$ python -q
>>> import numpy as np
>>> np.set_printoptions(precision=4, suppress=True, linewidth=120, legacy="1.25")
>>> def rd(a):
...     return np.round(a, 4) + 0
... 
>>> feats = np.loadtxt("sample14.csv", delimiter=",")
>>> feats
array([[ 2.99  , -6.9662, -6.5217],
       [ 1.4111,  9.8858, -0.5286],
       [ 4.8154,  0.4239, -8.754 ],
       [ 2.2671, -7.2503, -6.5033],
       [-0.2565, -0.6928, -9.9727],
       [ 7.4358, -1.9831, -6.3856],
       [ 6.1539,  7.3585, -2.8251],
       [ 9.477 , -0.7997, -3.0898],
       [-0.2985, -2.7875, -9.599 ],
       [ 7.6062, -6.4692, -0.544 ],
       [-8.1768, -3.7436,  4.3732],
       [ 1.9689,  4.0371, -8.9345],
       [ 0.6324,  9.5366,  2.9417],
       [-8.5969, -2.6744,  4.3521],
       [ 3.8778,  9.109 ,  1.4101],
       [-2.853 ,  0.7178, -9.5575],
       [ 2.5899, -6.1521, -7.4461],
       [ 3.5884, -1.6047, -9.195 ],
       [-9.6665,  0.2102,  2.5523],
       [ 1.2315,  8.9151, -4.3594],
       [-9.0629, -0.8876,  4.1323],
       [ 9.9991, -0.1239,  0.0579]])
>>> P = feats @ np.linalg.solve(feats.T @ feats, feats.T)
>>> rd(np.linalg.eigvalsh(P))
array([0., 0., 0., 0., 0., 0., 0., 0., 0., 0., 0., 0., 0., 0., 0., 0., 0., 0., 0., 1., 1., 1.])
>>> rd(P @ feats[:, 1])
array([-6.9662,  9.8858,  0.4239, -7.2503, -0.6928, -1.9831,  7.3585, -0.7997, -2.7875, -6.4692, -3.7436,  4.0371,
        9.5366, -2.6744,  9.109 ,  0.7178, -6.1521, -1.6047,  0.2102,  8.9151, -0.8876, -0.1239])
>>> np.allclose(P @ P, P)
True
>>> rd(np.linalg.norm(feats[10], 1)), rd(np.linalg.norm(feats[10], np.inf))
(16.2936, 8.1768)
>>> A2 = np.c_[feats[:, :1] @ np.array([[2]]), np.array([2, 1, 0, 2, 2, 1, 0, 0, 1, 0, 2, 1, 0, 2, 2, 2, 2, 0, 1, 0, 0, 0])]
>>> A2
array([[  5.98  ,   2.    ],
       [  2.8222,   1.    ],
       [  9.6308,   0.    ],
       [  4.5342,   2.    ],
       [ -0.513 ,   2.    ],
       [ 14.8716,   1.    ],
       [ 12.3078,   0.    ],
       [ 18.954 ,   0.    ],
       [ -0.597 ,   1.    ],
       [ 15.2124,   0.    ],
       [-16.3536,   2.    ],
       [  3.9378,   1.    ],
       [  1.2648,   0.    ],
       [-17.1938,   2.    ],
       [  7.7556,   2.    ],
       [ -5.706 ,   2.    ],
       [  5.1798,   2.    ],
       [  7.1768,   0.    ],
       [-19.333 ,   1.    ],
       [  2.463 ,   0.    ],
       [-18.1258,   0.    ],
       [ 19.9982,   0.    ]])
>>> rd(np.linalg.lstsq(feats, A2[:, 0])[0])
array([2., 0., 0.])
>>> rd(np.linalg.norm(np.linalg.qr(feats)[0].T @ A2, axis=0) ** 2 / ((A2 ** 2).sum(axis=0) + 1e-12))
array([1.    , 0.3443])
>>> rd(np.linalg.norm(A2 - feats @ np.linalg.lstsq(feats, A2)[0], axis=0))
array([0.    , 4.9255])
>>> D = np.linalg.norm(feats[:, None] - feats[None], axis=-1)
>>> D.shape
(22, 22)
>>> np.flatnonzero(D[2] < D.mean() / 2)
array([ 2,  4,  5, 11, 17])
>>> D[2].round(6).argsort(kind="stable")[:4]
array([ 2, 17,  5, 11])
>>> rd(np.linalg.norm(feats, axis=1))
array([10., 10., 10., 10., 10., 10., 10., 10., 10., 10., 10., 10., 10., 10., 10., 10., 10., 10., 10., 10., 10., 10.])
>>> (D + 1e9 * np.eye(22)).round(6).argmin(axis=1)
array([ 3, 14, 17,  0,  8,  7, 14, 21,  4,  7, 13,  2,  1, 10,  1,  4,  0,  2, 20,  1, 13,  7])
>>> x = np.array([2, 0, 0])
>>> (feats * x).sum(axis=1)
array([  5.98  ,   2.8222,   9.6308,   4.5342,  -0.513 ,  14.8716,  12.3078,  18.954 ,  -0.597 ,  15.2124, -16.3536,
         3.9378,   1.2648, -17.1938,   7.7556,  -5.706 ,   5.1798,   7.1768, -19.333 ,   2.463 , -18.1258,  19.9982])
>>> np.linalg.norm(feats @ x) <= np.linalg.norm(feats, 2) * np.linalg.norm(x) + 1e-9
True
>>> np.einsum("ij,j->i", feats, x)
array([  5.98  ,   2.8222,   9.6308,   4.5342,  -0.513 ,  14.8716,  12.3078,  18.954 ,  -0.597 ,  15.2124, -16.3536,
         3.9378,   1.2648, -17.1938,   7.7556,  -5.706 ,   5.1798,   7.1768, -19.333 ,   2.463 , -18.1258,  19.9982])
>>> feats @ np.eye(3)[0]
array([ 2.99  ,  1.4111,  4.8154,  2.2671, -0.2565,  7.4358,  6.1539,  9.477 , -0.2985,  7.6062, -8.1768,  1.9689,
        0.6324, -8.5969,  3.8778, -2.853 ,  2.5899,  3.5884, -9.6665,  1.2315, -9.0629,  9.9991])
>>> feats * x
array([[  5.98  ,  -0.    ,  -0.    ],
       [  2.8222,   0.    ,  -0.    ],
       [  9.6308,   0.    ,  -0.    ],
       [  4.5342,  -0.    ,  -0.    ],
       [ -0.513 ,  -0.    ,  -0.    ],
       [ 14.8716,  -0.    ,  -0.    ],
       [ 12.3078,   0.    ,  -0.    ],
       [ 18.954 ,  -0.    ,  -0.    ],
       [ -0.597 ,  -0.    ,  -0.    ],
       [ 15.2124,  -0.    ,  -0.    ],
       [-16.3536,  -0.    ,   0.    ],
       [  3.9378,   0.    ,  -0.    ],
       [  1.2648,   0.    ,   0.    ],
       [-17.1938,  -0.    ,   0.    ],
       [  7.7556,   0.    ,   0.    ],
       [ -5.706 ,   0.    ,  -0.    ],
       [  5.1798,  -0.    ,  -0.    ],
       [  7.1768,  -0.    ,  -0.    ],
       [-19.333 ,   0.    ,   0.    ],
       [  2.463 ,   0.    ,  -0.    ],
       [-18.1258,  -0.    ,   0.    ],
       [ 19.9982,  -0.    ,   0.    ]])
>>> rng = np.random.default_rng(253497)
>>> E = (rng.random((3, 3)) < 0.3) + np.eye(3)
>>> E /= E.sum(axis=1, keepdims=True)
>>> rd(E)
array([[0.3333, 0.3333, 0.3333],
       [0.    , 1.    , 0.    ],
       [0.5   , 0.    , 0.5   ]])
>>> # columns 0 and 2 are equal
>>> P = np.triu(np.array([[-5, -6, -3], [-8, -8, -4], [1, 7, -9]]), 1) + np.eye(3)
>>> A2 = P @ E @ np.linalg.inv(P)
>>> np.linalg.matrix_rank(A2)
2
>>> rd(P @ E - E @ P)
array([[-1.5   , -4.    ,  0.8333],
       [-2.    ,  0.    ,  2.    ],
       [ 0.    ,  3.    ,  1.5   ]])
>>> cen = (feats - feats.mean(axis=0)) / feats.std(axis=0)
>>> cen.std(axis=0)
array([1., 1., 1.])
>>> coef = np.linalg.lstsq(np.delete(cen, 0, axis=1), cen[:, 0])[0]
>>> rd(1 - np.var(cen[:, 0] - np.delete(cen, 0, axis=1) @ coef))
0.1826
>>> A2 = np.array([[0, -1], [-1, 0], [3, 0]])
>>> rd(np.einsum("ij->j", E))
array([0.8333, 1.3333, 0.8333])
>>> rd(E @ A2)
array([[ 0.6667, -0.3333],
       [-1.    ,  0.    ],
       [ 1.5   , -0.5   ]])
>>> np.linalg.matrix_rank(E @ A2)
2
>>> rd(A2.T @ E.T)
array([[ 0.6667, -1.    ,  1.5   ],
       [-0.3333,  0.    , -0.5   ]])
>>> r0 = np.array([-2, 2, -3, 0])
>>> arr = np.array([np.roll(r0, i) for i in range(4)])
>>> arr
array([[-2,  2, -3,  0],
       [ 0, -2,  2, -3],
       [-3,  0, -2,  2],
       [ 2, -3,  0, -2]])
>>> (arr @ arr)[0]
array([ 13,  -8,  16, -12])
>>> rd(np.sort(np.abs(np.fft.fft(arr[0])))), rd(np.sort(np.linalg.svd(arr, compute_uv=False)))
(array([2.2361, 2.2361, 3.    , 7.    ]), array([2.2361, 2.2361, 3.    , 7.    ]))
>>> M = np.loadtxt("layer14.csv", delimiter=",")
>>> M
array([[-0.645 ,  1.204 , -0.6897],
       [-1.2214,  2.5081, -1.4332],
       [-1.0136,  1.9785, -0.748 ],
       [-2.6882,  5.4511, -2.5944],
       [-2.6311,  5.3842, -2.7066],
       [-2.3492,  4.5775, -2.3277],
       [-2.6686,  5.153 , -2.5486],
       [-2.6315,  5.3271, -2.7494],
       [-0.6693,  1.079 , -0.6579],
       [-2.7429,  5.3723, -2.6321],
       [-0.0118,  0.0826, -0.042 ],
       [-1.0742,  2.3944, -0.9837],
       [-0.3108,  0.678 , -0.3962],
       [-0.4345,  0.5861, -0.2443],
       [-2.2398,  4.1138, -2.0512],
       [-0.5572,  1.2849, -0.6747]])
>>> ang = np.radians(77)
>>> r_ = np.eye(3)
>>> r_[2, 2] = r_[0, 0] = np.cos(ang)
>>> r_[2, 0], r_[0, 2] = -np.sin(ang), np.sin(ang)
>>> rd(r_)
array([[ 0.225 ,  0.    ,  0.9744],
       [ 0.    ,  1.    ,  0.    ],
       [-0.9744,  0.    ,  0.225 ]])
>>> A2 = feats @ r_.T
>>> rd(np.linalg.svd(feats, compute_uv=False)), rd(np.linalg.svd(A2, compute_uv=False))
(array([33.6307, 26.0934, 19.7007]), array([33.6307, 26.0934, 19.7007]))
>>> np.allclose(feats @ feats.T, A2 @ A2.T)
True
>>> np.allclose(np.linalg.norm(feats, axis=1), np.linalg.norm(A2, axis=1))
True
>>> D = np.linalg.norm(M[:, None] - M[None], axis=-1)
>>> (D + 1e9 * np.eye(16)).round(6).argmin(axis=1)
array([15, 11, 11,  9,  7, 14,  9,  4,  0,  3, 13,  2, 13, 12,  5,  0])
>>> np.linalg.matrix_rank(D ** 2)
5
>>> np.unravel_index(D.round(6).argmax(), D.shape)
(3, 10)
>>> D.mean(axis=1).argmax()
10
>>> Uu, sv, vt = np.linalg.svd(M, full_matrices=False)
>>> rd(np.abs(vt[0]))
array([0.4119, 0.816 , 0.4054])
>>> np.abs(Uu[:, 0]).round(6).argmax()
3
>>> rd(Uu.T @ M @ vt.T)
array([[17.3883,  0.    ,  0.    ],
       [ 0.    ,  0.3957,  0.    ],
       [ 0.    ,  0.    ,  0.303 ]])
>>> rd(Uu.T @ Uu)
array([[1., 0., 0.],
       [0., 1., 0.],
       [0., 0., 1.]])
>>> rd(sv)
array([17.3883,  0.3957,  0.303 ])
>>> rd(vt @ vt.T)
array([[1., 0., 0.],
       [0., 1., 0.],
       [0., 0., 1.]])
>>> Uu.shape, sv.shape, vt.shape
((16, 3), (3,), (3, 3))
>>> cen = M - M.mean(axis=0)
>>> V = np.linalg.svd(cen)[2][:1]
>>> A2 = cen - cen @ V.T @ V
>>> rd((cen @ V.T).std(axis=0))
array([2.4127])
>>> rd(np.linalg.norm(A2) / np.linalg.norm(cen))
0.0515
>>> np.linalg.norm(A2, axis=1).round(6).argmax()
2
>>> A2 = np.c_[M[:, :1] @ np.array([[0]]), np.array([3, 3, 2, 0, 5, 2, 5, 1, 4, 5, 5, 5, 2, 2, 1, 5])]
>>> A2
array([[0., 3.],
       [0., 3.],
       [0., 2.],
       [0., 0.],
       [0., 5.],
       [0., 2.],
       [0., 5.],
       [0., 1.],
       [0., 4.],
       [0., 5.],
       [0., 5.],
       [0., 5.],
       [0., 2.],
       [0., 2.],
       [0., 1.],
       [0., 5.]])
>>> np.linalg.matrix_rank(np.c_[M, A2])
4
>>> X = np.load("x.npy")
>>> X
array([[ 32, -36, -32],
       [-36,  41,  36],
       [-32,  36,  32]])
>>> P = np.triu(np.array([[-4, 4, 4], [-3, 2, 2], [-4, -4, -3]]), 1) + np.eye(3)
>>> A2 = P @ X @ np.linalg.inv(P)
>>> A2
array([[ -240.,  1232., -1264.],
       [ -100.,   513.,  -526.],
       [  -32.,   164.,  -168.]])
>>> np.trace(A2), np.trace(X)
(105.0, 105)
>>> A2 = X / np.linalg.norm(X, axis=1, keepdims=True)
>>> cov = A2 @ A2.T
>>> (np.abs(cov) > 0.9).astype(int)
array([[1, 1, 1],
       [1, 1, 1],
       [1, 1, 1]])
>>> Uu, sv, vt = np.linalg.svd(X)
>>> V = vt[:(sv > 1e-8).sum()]
>>> x = X[1] + 5 * X[0] + rng.integers(2) * np.eye(3)[0]
>>> x
array([ 124., -139., -124.])
>>> rd(np.diag(V.T @ V))
array([0.5, 1. , 0.5])
>>> rd(V.T @ V)
array([[ 0.5,  0. , -0.5],
       [ 0. ,  1. ,  0. ],
       [-0.5,  0. ,  0.5]])
>>> rk = np.linalg.matrix_rank(X)
>>> rk
2
>>> N = np.linalg.svd(X)[2][rk:].T
>>> np.allclose(X @ N, 0)
True
>>> [int(np.linalg.matrix_rank(np.delete(X, i, axis=0))) for i in range(3)]
[2, 1, 2]
>>> [int(np.linalg.matrix_rank(X[:i])) for i in range(1, len(X) + 1)]
[1, 2, 2]
>>> N.shape
(3, 1)
>>> rd(N @ N.T)
array([[0.5, 0. , 0.5],
       [0. , 0. , 0. ],
       [0.5, 0. , 0.5]])
>>> [int(np.linalg.matrix_rank(X[:, :j + 1])) for j in range(3)]
[1, 2, 2]
>>> w, V = np.linalg.eigh(X)
>>> rd(V.T @ V)
array([[1., 0., 0.],
       [0., 1., 0.],
       [0., 0., 1.]])
>>> rd(V @ np.diag(w) @ V.T)
array([[ 32., -36., -32.],
       [-36.,  41.,  36.],
       [-32.,  36.,  32.]])
>>> rd(np.linalg.svd(X, compute_uv=False))
array([104.6943,   0.3057,   0.    ])
>>> rd(np.linalg.eigvalsh(X + 3 * np.eye(3)))
array([  3.    ,   3.3057, 107.6943])
>>> np.abs(V[:, -1]).round(6).argmax()
1
>>> rd(np.abs(V[:, -1]))
array([0.5523, 0.6244, 0.5523])
>>> rd(w.sum()), np.trace(X)
(105.0, 105)
>>> rd(np.linalg.eigvalsh(X @ X))
array([    0.    ,     0.0934, 10960.9066])
>>> Z = np.array([[0.4, -0.5, -0.3], [1.0, 0.0, 0.3]])
>>> W0 = np.array([[3, 2],
...     [2, 5],
...     [5, 0],
...     [4, 4],
...     [0, 1],
...     [4, 0],
...     [1, 4],
...     [4, 5],
...     [1, 3],
...     [3, 4],
...     [1, 3],
...     [2, 2],
...     [1, 4]]) @ Z + 0.05 * rng.normal(size=(13, 3))
>>> rd(W0)
array([[ 3.1703, -1.5392, -0.3326],
       [ 5.8053, -1.0607,  0.863 ],
       [ 1.9563, -2.5156, -1.5492],
       [ 5.589 , -1.9243,  0.044 ],
       [ 0.9985, -0.0363,  0.2819],
       [ 1.6024, -2.0753, -1.2443],
       [ 4.3676, -0.5337,  0.9389],
       [ 6.6006, -2.0734,  0.3045],
       [ 3.3685, -0.4045,  0.609 ],
       [ 5.1559, -1.5207,  0.2773],
       [ 3.4735, -0.4637,  0.5758],
       [ 2.7423, -1.0279,  0.1092],
       [ 4.4023, -0.5336,  0.8593]])
>>> cen = (W0 - W0.mean(axis=0)) / W0.std(axis=0)
>>> rd(cen.std(axis=0))
array([1., 1., 1.])
>>> np.argwhere(np.abs(cen) > 2)
array([[2, 2]])
>>> coef = np.linalg.lstsq(np.delete(cen, 1, axis=1), cen[:, 1])[0]
>>> rd(coef)
array([-0.7845,  1.1655])
